$ python3 -q
>>> import numpy as np
>>> np.set_printoptions(suppress=True, linewidth=140)
>>> F = np.load("test17.npy")
>>> F
array([[  3.7, -13. , -17.5,   0.4,   9.9,  23. ],
       [  0.3,  -4.6,  -3.6,  15.8,   3.3,  -2.3],
       [ -3.5,  -3.5,  -7.6,  13.3,   3.1,  -0.3],
       [  0.1,  -6.6,  -2.6,  14.9,   5.4,  -2.4],
       [  4.2, -15.3, -15.3,  -1.2,  11.9,  22.4],
       [  3.2, -15. , -18. ,   0. ,   8.9,  23.8],
       [  4.9, -13.7, -16.4,   0.3,  11.3,  24.6],
       [ -1. ,  -5.2,  -2.9,  13.8,   4.4,  -1.8],
       [  0.9,  -6.5,  -6.2,  14.2,   5.3,  -1.9],
       [ -1.8,  -5.5,  -3. ,  13.2,   4. ,  -1.7],
       [ -0.8,  -3.5,  -5.2,  14.1,   4.9,  -3.6],
       [  5.1, -11.9, -16.9,  -1.1,  10.2,  22.4],
       [ -1.6,  -7.9,  -3.1,  11.8,   5.1,  -2.6],
       [  3.9, -16.5, -16.1,  -1. ,  12.2,  23. ],
       [  4.2, -15.1, -15.1,  -2.2,  10.3,  24.9],
       [ -3.7,  -4.7,  -9.7,  12.5,   3.1,   0.1],
       [  2.8, -13.5, -16.7,  -2.1,  12.6,  23.3],
       [ -5.7,  -5.5, -10.3,  12. ,   1.6,   1. ]])
>>> P = F @ np.linalg.solve(F.T @ F, F.T)
>>> round(np.trace(P), 1)
np.float64(6.0)
>>> np.round(np.diag(P), 1)
array([0.2, 0.4, 0.3, 0.2, 0.2, 0.4, 0.3, 0.2, 0.5, 0.2, 0.3, 0.3, 0.4, 0.3, 0.3, 0.3, 0.5, 0.5])
>>> arr = np.load("mat.npy")
>>> arr
array([[ 0.1, -0.9, -0.7, -0.3],
       [-1.1, -0.5, -0.2,  0.4],
       [-0.9,  1.7,  0.1, -0.4],
       [-0.4, -1.1, -0.9,  0.2]])
>>> A2 = np.array([[0, 3], [2, 2], [3, 2], [0, 1]])
>>> np.linalg.matrix_rank(np.vstack([arr, A2.T]))
np.int64(4)
>>> np.round(np.einsum("ik,kj->ji", arr, A2), 1)
array([[-3.9, -1.6,  3.7, -4.9],
       [-3.2, -4.3,  0.5, -5. ]])
>>> np.round(np.einsum("ik,kj->ij", arr, A2), 1)
array([[-3.9, -3.2],
       [-1.6, -4.3],
       [ 3.7,  0.5],
       [-4.9, -5. ]])
>>> rng = np.random.default_rng(76880)
>>> idx = rng.permutation(4)
>>> idx
array([2, 0, 3, 1])
>>> A2 = arr[idx][:, idx]
>>> np.allclose(A2, arr)
False
>>> left, sigma, VT = np.linalg.svd(arr, full_matrices=False)
>>> left.shape, sigma.shape, VT.shape
((4, 4), (4,), (4, 4))
>>> round(np.sqrt((sigma ** 2).sum()), 1), round(np.linalg.norm(arr), 1)
(np.float64(3.0), np.float64(3.0))
>>> sigma.round(1)
array([2.5, 1.5, 0.8, 0.2])
>>> K = np.load("block9.npy")
>>> K.round(1)
array([[ -8.1,   6.8, -11.7,  -3.6,  -3.6,  -1.3],
       [ -3.1,   2.1,  -4.2,  -1.1,  -1.1,  -1. ],
       [ -3. ,   2. ,  -4. ,  -1. ,  -1. ,  -1. ],
       [ -1.1,   0.2,  -1.4,  -0.4,  -0.4,  -0.9],
       [ -0.4,  -0.1,  -0.6,  -0.2,  -0.2,  -0.5],
       [  1.8,   2.2,   3.3,   1.6,   1.6,   4. ],
       [  4.5,   6. ,   9.3,   4.8,   4.8,  10.5],
       [  4.6,   6.2,   9.6,   5. ,   5. ,  10.8],
       [  4.8,   6.4,  10.1,   5.2,   5.2,  11.3],
       [  5.6,   7.3,  11.8,   6.2,   6.2,  12.9],
       [  7.4,   9.4,  15.8,   8.4,   8.4,  16.8],
       [  7.5,   9.5,  16.1,   8.5,   8.5,  17.1]])
>>> dist = np.linalg.norm(K[:, None] - K[None], axis=-1)
>>> (dist + 1e9 * np.eye(12)).round(6).argmin(axis=1)
array([ 1,  2,  1,  4,  3,  4,  7,  6,  7,  8, 11, 10])
>>> dist[1].round(6).argsort(kind="stable")[:4]
array([1, 2, 3, 4])
>>> dist.shape
(12, 12)
>>> np.round(np.linalg.norm(K, axis=1), 1)
array([16.6,  5.9,  5.6,  2.1,  0.9,  6.3, 17.3, 17.8, 18.6, 21.6, 28.5, 29. ])
>>> idx = K[:, 0] > np.median(K[:, 0])
>>> u = K[idx].mean(axis=0) - K[~idx].mean(axis=0)
>>> np.argsort(-np.abs(u).round(6), kind="stable")
array([2, 5, 0, 3, 4, 1])
>>> (((K - K.mean(axis=0)) @ u > 0) == idx).mean()
np.float64(1.0)
>>> ((K - K.mean(axis=0)) @ u > 0).astype(int)
array([0, 0, 0, 0, 0, 0, 1, 1, 1, 1, 1, 1])
>>> mat = np.load("data.npy")
>>> mat
array([[-3,  0,  0,  0,  0,  0],
       [ 1, -2,  0,  0,  0,  0],
       [ 1, -3,  1,  0,  0,  0],
       [-1, -3, -3,  0,  0,  0],
       [-3,  0, -1, -2,  2,  0],
       [ 2,  3,  1,  3,  2, -2]])
>>> # rows and columns are dependent
>>> np.round(np.trace(np.linalg.pinv(mat) @ mat), 1)
np.float64(5.0)
>>> np.allclose(mat[:-1].T @ np.linalg.lstsq(mat[:-1].T, mat[-1])[0], mat[-1])
False
>>> np.abs(np.diag(np.linalg.qr(mat)[1])) > 1e-9
array([ True,  True,  True,  True,  True, False])
>>> np.round(mat @ np.linalg.pinv(mat) @ mat, 1) + 0
array([[-3.,  0.,  0.,  0.,  0.,  0.],
       [ 1., -2.,  0.,  0.,  0.,  0.],
       [ 1., -3.,  1.,  0.,  0.,  0.],
       [-1., -3., -3.,  0.,  0.,  0.],
       [-3.,  0., -1., -2.,  2.,  0.],
       [ 2.,  3.,  1.,  3.,  2., -2.]])
>>> np.linalg.lstsq(mat[:-1].T, mat[-1])[2]
np.int32(4)
>>> try:
...     np.linalg.inv(mat)
... except np.linalg.LinAlgError as e:
...     print("failed:", e)
... 
failed: Singular matrix
>>> W0 = np.maximum(np.array([[3, 1, -3],
...     [2, 3, 3],
...     [2, 3, 0],
...     [-1, 0, -2],
...     [3, 2, 1],
...     [-1, 2, 3],
...     [-1, 1, 2],
...     [2, -2, 0],
...     [2, 0, 1],
...     [2, 1, -1],
...     [2, -2, -2],
...     [1, -2, 0],
...     [0, -2, 2],
...     [-2, 1, 0],
...     [2, -1, 2]]) @ np.array([[3, 0, 3, 2, 3, 2], [1, 0, 2, 2, 2, 0], [0, 2, 3, 2, 1, 0]]) + np.array([-2, 1, 2, 3, 0, 1]), 0)
>>> W0
array([[ 8,  0,  4,  5,  8,  7],
       [ 7,  7, 23, 19, 15,  5],
       [ 7,  1, 14, 13, 12,  5],
       [ 0,  0,  0,  0,  0,  0],
       [ 9,  3, 18, 15, 14,  7],
       [ 0,  7, 12, 11,  4,  0],
       [ 0,  5,  7,  7,  1,  0],
       [ 2,  1,  4,  3,  2,  5],
       [ 4,  3, 11,  9,  7,  5],
       [ 5,  0,  7,  7,  7,  5],
       [ 2,  0,  0,  0,  0,  5],
       [ 0,  1,  1,  1,  0,  3],
       [ 0,  5,  4,  3,  0,  1],
       [ 0,  1,  0,  1,  0,  0],
       [ 3,  5, 12,  9,  6,  5]])
>>> P = np.triu(np.array([[7, 9, 7, 1], [9, 4, 6, 9], [4, 6, 5, 9], [5, 8, 0, 1]]), 1) + np.eye(4)
>>> A2 = P @ arr @ np.linalg.inv(P)
>>> np.linalg.matrix_rank(A2)
np.int64(4)
>>> A2.round(1)
array([[ -16.5,  153.9, -810.6, 5927.5],
       [ -10.1,   90.7, -481.2, 3524.4],
       [  -4.5,   32.3, -170.3, 1247.9],
       [  -0.4,    2.5,  -13.1,   96. ]])
>>> round(float(np.trace(A2)), 1), round(float(np.trace(arr)), 1)
(-0.1, -0.1)
>>> np.round(P @ arr - arr @ P, 1)
array([[-16.6,   5.4,   2.7,  15.3],
       [ -9. ,  10.2,   3.2,   6.8],
       [ -3.6,  -1.8, -12. , -13.5],
       [  0. ,   3.6,   9.4,  18.4]])
>>> x = np.array([-3, 2, 3, -2, -2, -1])
>>> h1 = np.maximum(W0 @ x, 0)
>>> np.maximum(W0 @ (3 * x), 0)
array([ 0,  0,  0,  0,  0, 60, 45,  0,  0,  0,  0,  0, 45,  0,  6])
>>> np.round(np.tanh(W0 @ x), 1)
array([-1., -1., -1.,  0., -1.,  1.,  1., -1., -1., -1., -1.,  0.,  1.,  0.,  1.])
>>> W0.T @ h1
array([  6, 300, 429, 388, 107,  25])
>>> idx = rng.permutation(6)
>>> A2 = W0[:, idx] * rng.choice([-1, 1], 6)
>>> A2
array([[ 7,  8,  0,  8,  4,  5],
       [ 5,  7, -7, 15, 23, 19],
       [ 5,  7, -1, 12, 14, 13],
       [ 0,  0,  0,  0,  0,  0],
       [ 7,  9, -3, 14, 18, 15],
       [ 0,  0, -7,  4, 12, 11],
       [ 0,  0, -5,  1,  7,  7],
       [ 5,  2, -1,  2,  4,  3],
       [ 5,  4, -3,  7, 11,  9],
       [ 5,  5,  0,  7,  7,  7],
       [ 5,  2,  0,  0,  0,  0],
       [ 3,  0, -1,  0,  1,  1],
       [ 1,  0, -5,  0,  4,  3],
       [ 0,  0, -1,  0,  0,  1],
       [ 5,  3, -5,  6, 12,  9]])
>>> left, _, VT = np.linalg.svd(W0.T @ A2)
>>> np.round(np.linalg.lstsq(W0, A2)[0], 1) + 0
array([[ 0.,  1.,  0.,  0.,  0.,  0.],
       [ 0.,  0., -1.,  0.,  0.,  0.],
       [ 0.,  0.,  0.,  0.,  1.,  0.],
       [ 0.,  0.,  0.,  0.,  0.,  1.],
       [ 0.,  0.,  0.,  1.,  0.,  0.],
       [ 1.,  0.,  0.,  0.,  0.,  0.]])
>>> np.argsort(-np.linalg.norm(K, axis=0).round(6), kind="stable")[:3]
array([5, 2, 1])
>>> round(np.linalg.norm(K, 2) / np.linalg.norm(K), 1)
np.float64(1.0)
>>> A2 = np.c_[W0[:, :4] @ np.array([[-5, 0, 8, -8], [0, 7, -7, -6], [6, -9, -8, 5], [2, -4, 1, 5]]), np.array([-2, -1, 2, 2, -1, -2, 1, 0, 1, 3, -2, 1, 0, 2, 3])]
>>> A2
array([[  -6,  -56,   37,  -19,   -2],
       [ 141, -234, -158,  112,   -1],
       [  75, -171,  -50,   73,    2],
       [   0,    0,    0,    0,    2],
       [  93, -201,  -78,   75,   -1],
       [  94, -103, -134,   73,   -2],
       [  56,  -56,  -84,   40,    1],
       [  20,  -41,  -20,   13,    0],
       [  64, -114,  -68,   50,    1],
       [  31,  -91,   -9,   30,    3],
       [ -10,    0,   16,  -16,   -2],
       [   8,   -6,  -14,    4,    1],
       [  30,  -13,  -64,    5,    0],
       [   2,    3,   -6,   -1,    2],
       [  75, -109,  -98,   51,    3]])
>>> np.linalg.matrix_rank(A2)
np.int64(5)
>>> X = np.loadtxt("a.csv", delimiter=",")
>>> X.round(1) + 0
array([[ 0. ,  0.9,  1.2],
       [-0.1,  0.5, -0.7],
       [ 0.2, -0.9,  1.2],
       [-0.4,  0.9,  1.4]])
>>> x = np.array([1, -2, -1])
>>> y = X @ x
>>> np.round(np.linalg.pinv(X) @ X, 1) + 0
array([[1., 0., 0.],
       [0., 1., 0.],
       [0., 0., 1.]])
>>> y.round(1)
array([-3. , -0.4,  0.8, -3.6])
>>> y = y + 0.1 * rng.normal(size=4)
>>> y.round(1)
array([-3.1, -0.2,  0.9, -3.5])
>>> beta, *_ = np.linalg.lstsq(X, y)
>>> beta.round(1)
array([ 0.7, -2.1, -1. ])
>>> beta.round()
array([ 1., -2., -1.])
>>> [round(float(np.linalg.norm(np.linalg.solve(X.T @ X + lam * np.eye(3), X.T @ y))), 2) for lam in (0, 1, 10, 100)]
[2.41, 1.87, 0.69, 0.1]
>>> round(np.linalg.norm(y - X @ beta), 1)
np.float64(0.3)
>>> m1 = np.load("w.npy")
>>> m1.round(1) + 0
array([[  1.6,  26.6, -18.6],
       [ -0.4,  18.7, -11.1],
       [ -1.4,  13.4,  -6.6],
       [ -2.1,   5.3,  -0.7],
       [ -2.1,   4.9,  -0.5],
       [ -2. ,   3.8,   0.1],
       [ -1.5,   1.2,   1. ],
       [ -0.8,   0. ,   0.9],
       [ -0.6,  -0.2,   0.7],
       [ -0.4,  -0.2,   0.6],
       [ -0.4,  -0.2,   0.5],
       [  0. ,   0. ,   0. ],
       [ -0.2,   1.3,  -0.2],
       [ -0.7,   1.9,   0.1],
       [ -1.7,   2.9,   1.2],
       [ -5.7,   4.5,   6.2],
       [ -6. ,   4.6,   6.7],
       [-10.6,   5.2,  12.9],
       [-11.1,   5.2,  13.7],
       [-12.4,   5.3,  15.5],
       [-12.7,   5.3,  15.9],
       [-14.7,   5.2,  18.9],
       [-17.3,   5.1,  22.7],
       [-18.9,   5. ,  25.2],
       [-25.9,   4. ,  35.8]])
>>> x = np.array([0, -1, 3])
>>> y = m1 @ x
>>> np.round(np.linalg.solve(m1.T @ m1, m1.T @ y), 1) + 0
array([ 0., -1.,  3.])
>>> np.round(np.linalg.pinv(m1) @ m1, 1) + 0
array([[1., 0., 0.],
       [0., 1., 0.],
       [0., 0., 1.]])
>>> try:
...     np.linalg.solve(m1, y)
... except np.linalg.LinAlgError as e:
...     print(repr(e))
... 
LinAlgError('Last 2 dimensions of the array must be square')
>>> y = y + 0.1 * rng.normal(size=25)
>>> y.round(1)
array([-82.2, -52. , -33. ,  -7.3,  -6.1,  -3.3,   1.7,   2.4,   2.3,   2. ,   1.9,   0.1,  -2.2,  -1.5,   0.8,  14. ,  15.5,  33.6,  35.8,
        41.2,  42.5,  51.4,  63.1,  70.8, 103.3])
>>> beta, *_ = np.linalg.lstsq(m1, y)
>>> beta.round(1)
array([-0.1, -1. ,  2.9])
>>> beta.round()
array([-0., -1.,  3.])
>>> P = m1 @ np.linalg.solve(m1.T @ m1, m1.T)
>>> np.allclose(P @ P, P)
True
>>> np.round(np.diag(P), 1) + 0
array([0.6, 0.3, 0.2, 0.1, 0.1, 0.1, 0.1, 0. , 0. , 0. , 0. , 0. , 0. , 0. , 0.1, 0.1, 0.1, 0.1, 0.1, 0.1, 0.1, 0.1, 0.1, 0.2, 0.4])
>>> np.round(np.linalg.eigvalsh(P), 1) + 0
array([0., 0., 0., 0., 0., 0., 0., 0., 0., 0., 0., 0., 0., 0., 0., 0., 0., 0., 0., 0., 0., 0., 1., 1., 1.])
>>> np.round(P @ m1[:, 2], 1) + 0
array([-18.6, -11.1,  -6.6,  -0.7,  -0.5,   0.1,   1. ,   0.9,   0.7,   0.6,   0.5,   0. ,  -0.2,   0.1,   1.2,   6.2,   6.7,  12.9,  13.7,
        15.5,  15.9,  18.9,  22.7,  25.2,  35.8])
>>> left, sigma, VT = np.linalg.svd(m1, full_matrices=False)
>>> np.round(np.cumsum(sigma ** 2) / np.sum(sigma ** 2), 1)
array([0.8, 1. , 1. ])
>>> np.round(left.T @ left, 1) + 0
array([[1., 0., 0.],
       [0., 1., 0.],
       [0., 0., 1.]])
>>> np.allclose(left * sigma @ VT, m1)
True
>>> np.abs(left[:, 0]).round(6).argmax()
np.int64(24)
>>> round(np.sqrt((sigma ** 2).sum()), 1), round(float(np.linalg.norm(m1)), 1)
(np.float64(89.4), 89.4)
>>> np.round(np.abs(VT[0]), 1)
array([0.6, 0.1, 0.8])
>>> np.round(left.T @ m1 @ VT.T, 1) + 0
array([[79.3,  0. ,  0. ],
       [ 0. , 41.2,  0. ],
       [ 0. ,  0. ,  0.9]])
>>> (sigma > 1e-8).sum()
np.int64(3)
>>> u = np.array([2, 1, -1, -1, -3, -3]) + 0.5
>>> feats = np.outer(u, u) / (u @ u)
>>> feats.round(1) + 0
array([[ 0.3,  0.2, -0.1, -0.1, -0.3, -0.3],
       [ 0.2,  0.1,  0. ,  0. , -0.2, -0.2],
       [-0.1,  0. ,  0. ,  0. ,  0.1,  0.1],
       [-0.1,  0. ,  0. ,  0. ,  0.1,  0.1],
       [-0.3, -0.2,  0.1,  0.1,  0.3,  0.3],
       [-0.3, -0.2,  0.1,  0.1,  0.3,  0.3]])
>>> A2 = np.array([[-3, 1, 3],
...     [0, -2, 1],
...     [0, 1, 3],
...     [2, -2, 0],
...     [-3, -1, -2],
...     [-3, -2, -3]])
>>> np.vstack([feats, A2.T]).shape
(9, 6)
>>> np.round(np.einsum("ik,kj->ij", feats, A2), 1)
array([[ 0.8,  0.9,  2.3],
       [ 0.5,  0.5,  1.4],
       [-0.2, -0.2, -0.5],
       [-0.2, -0.2, -0.5],
       [-0.8, -0.9, -2.3],
       [-0.8, -0.9, -2.3]])
>>> np.linalg.matrix_rank(np.vstack([feats, A2.T]))
np.int64(4)
>>> np.round(np.einsum("ij->j", feats), 1) + 0
array([-0.2, -0.1,  0. ,  0. ,  0.2,  0.2])
>>> np.round(np.einsum("ik,kj->ji", feats, A2), 1)
array([[ 0.8,  0.5, -0.2, -0.2, -0.8, -0.8],
       [ 0.9,  0.5, -0.2, -0.2, -0.9, -0.9],
       [ 2.3,  1.4, -0.5, -0.5, -2.3, -2.3]])
